$ ipython --no-banner

In [1]: import numpy as np

In [2]: np.set_printoptions(precision=2, suppress=True, linewidth=100)

In [3]: def rnd(a):
   ...:     return np.round(a, 2) + 0
   ...: 

In [4]: arr = np.loadtxt("arr.csv", delimiter=",")

In [5]: arr
Out[5]: 
array([[ 25.24,  25.22,  -5.63,  11.29,   8.4 ,  -2.82, -25.31,   8.39],
       [ 11.96,  11.92,  -2.66,   5.39,   4.12,  -1.19, -11.81,   4.01],
       [  4.32,   4.48,  -0.89,   1.94,   1.48,  -0.54,  -4.45,   1.36],
       [ 14.41,  14.43,  -3.37,   6.37,   4.92,  -1.6 , -14.55,   4.95],
       [ -3.23,  -3.36,   0.62,  -1.25,  -0.9 ,   0.31,   3.35,  -1.12],
       [-10.72, -10.81,   2.52,  -4.72,  -3.62,   1.27,  10.61,  -3.57],
       [-10.92, -10.97,   2.45,  -4.9 ,  -3.65,   1.27,  10.95,  -3.71],
       [  6.81,   6.63,  -1.54,   2.96,   2.15,  -0.7 ,  -6.42,   1.99],
       [ -9.81,  -9.82,   2.19,  -4.26,  -3.26,   1.01,   9.88,  -3.31],
       [ 11.26,  11.19,  -2.58,   4.93,   3.82,  -1.18, -11.14,   3.6 ],
       [ 14.33,  14.41,  -3.26,   6.28,   4.81,  -1.54, -14.35,   4.47],
       [ -3.46,  -3.38,   0.86,  -1.47,  -1.13,   0.19,   3.26,  -0.83],
       [ 13.14,  13.01,  -2.85,   5.95,   4.35,  -1.37, -13.23,   4.38],
       [  5.81,   5.75,  -1.34,   2.45,   1.97,  -0.92,  -5.75,   1.9 ],
       [  8.15,   8.02,  -1.67,   3.48,   2.86,  -0.78,  -8.16,   2.54]])

In [6]: rnd(np.linalg.norm(arr) ** 2 / np.linalg.norm(arr, 2) ** 2)
Out[6]: np.float64(1.0)

In [7]: np.linalg.norm(arr, axis=1).argmax()
Out[7]: np.int64(0)

In [8]: rnd(np.linalg.norm(arr, 1)), rnd(np.linalg.norm(arr, np.inf))
Out[8]: (np.float64(153.57), np.float64(112.3))

In [9]: rnd(np.linalg.norm(arr[9], 1)), rnd(np.linalg.norm(arr[9], np.inf))
Out[9]: (np.float64(49.7), np.float64(11.26))

In [10]: rnd(arr[9] @ arr[3])
Out[10]: np.float64(564.42)

In [11]: rnd(np.linalg.norm(arr, axis=0))
Out[11]: array([44.84, 44.79, 10.08, 19.88, 15.05,  4.92, 44.83, 14.78])

In [12]: M2 = np.array([[2, 0, 2, 1, 1, 1, 0, 2, 1],
    ...:     [0, 0, 0, 1, 1, 0, 0, 2, 1],
    ...:     [2, 1, 1, 2, 1, 2, 1, 2, 2],
    ...:     [2, 0, 1, 1, 1, 2, 2, 1, 1],
    ...:     [1, 2, 0, 2, 1, 0, 1, 0, 1],
    ...:     [0, 1, 0, 2, 2, 0, 0, 1, 0],
    ...:     [2, 2, 0, 2, 2, 1, 2, 0, 1],
    ...:     [2, 0, 2, 2, 0, 0, 1, 0, 2],
    ...:     [0, 2, 2, 1, 2, 2, 0, 1, 0]])

In [13]: K = M2 + M2.T

In [14]: K
Out[14]: 
array([[4, 0, 4, 3, 2, 1, 2, 4, 1],
       [0, 0, 1, 1, 3, 1, 2, 2, 3],
       [4, 1, 2, 3, 1, 2, 1, 4, 4],
       [3, 1, 3, 2, 3, 4, 4, 3, 2],
       [2, 3, 1, 3, 2, 2, 3, 0, 3],
       [1, 1, 2, 4, 2, 0, 1, 1, 2],
       [2, 2, 1, 4, 3, 1, 4, 1, 1],
       [4, 2, 4, 3, 0, 1, 1, 0, 3],
       [1, 3, 4, 2, 3, 2, 1, 3, 0]])

In [15]: # symmetric

In [16]: w, evecs = np.linalg.eigh(K)

In [17]: rnd(evecs.T @ K @ evecs)
Out[17]: 
array([[-5.24,  0.  ,  0.  ,  0.  ,  0.  ,  0.  ,  0.  ,  0.  ,  0.  ],
       [ 0.  , -4.27,  0.  ,  0.  ,  0.  ,  0.  ,  0.  ,  0.  ,  0.  ],
       [ 0.  ,  0.  , -3.44,  0.  ,  0.  ,  0.  ,  0.  ,  0.  ,  0.  ],
       [ 0.  ,  0.  ,  0.  , -2.11,  0.  ,  0.  ,  0.  ,  0.  ,  0.  ],
       [ 0.  ,  0.  ,  0.  ,  0.  ,  0.03,  0.  ,  0.  ,  0.  ,  0.  ],
       [ 0.  ,  0.  ,  0.  ,  0.  ,  0.  ,  0.89,  0.  ,  0.  ,  0.  ],
       [ 0.  ,  0.  ,  0.  ,  0.  ,  0.  ,  0.  ,  3.1 ,  0.  ,  0.  ],
       [ 0.  ,  0.  ,  0.  ,  0.  ,  0.  ,  0.  ,  0.  ,  5.51,  0.  ],
       [ 0.  ,  0.  ,  0.  ,  0.  ,  0.  ,  0.  ,  0.  ,  0.  , 19.53]])

In [18]: rnd(np.linalg.svd(K, compute_uv=False))
Out[18]: array([19.53,  5.51,  5.24,  4.27,  3.44,  3.1 ,  2.11,  0.89,  0.03])

In [19]: (w > 1e-8).sum(), (w < -1e-8).sum()
Out[19]: (np.int64(5), np.int64(4))

In [20]: rnd(w.sum()), np.trace(K)
Out[20]: (np.float64(14.0), np.int64(14))
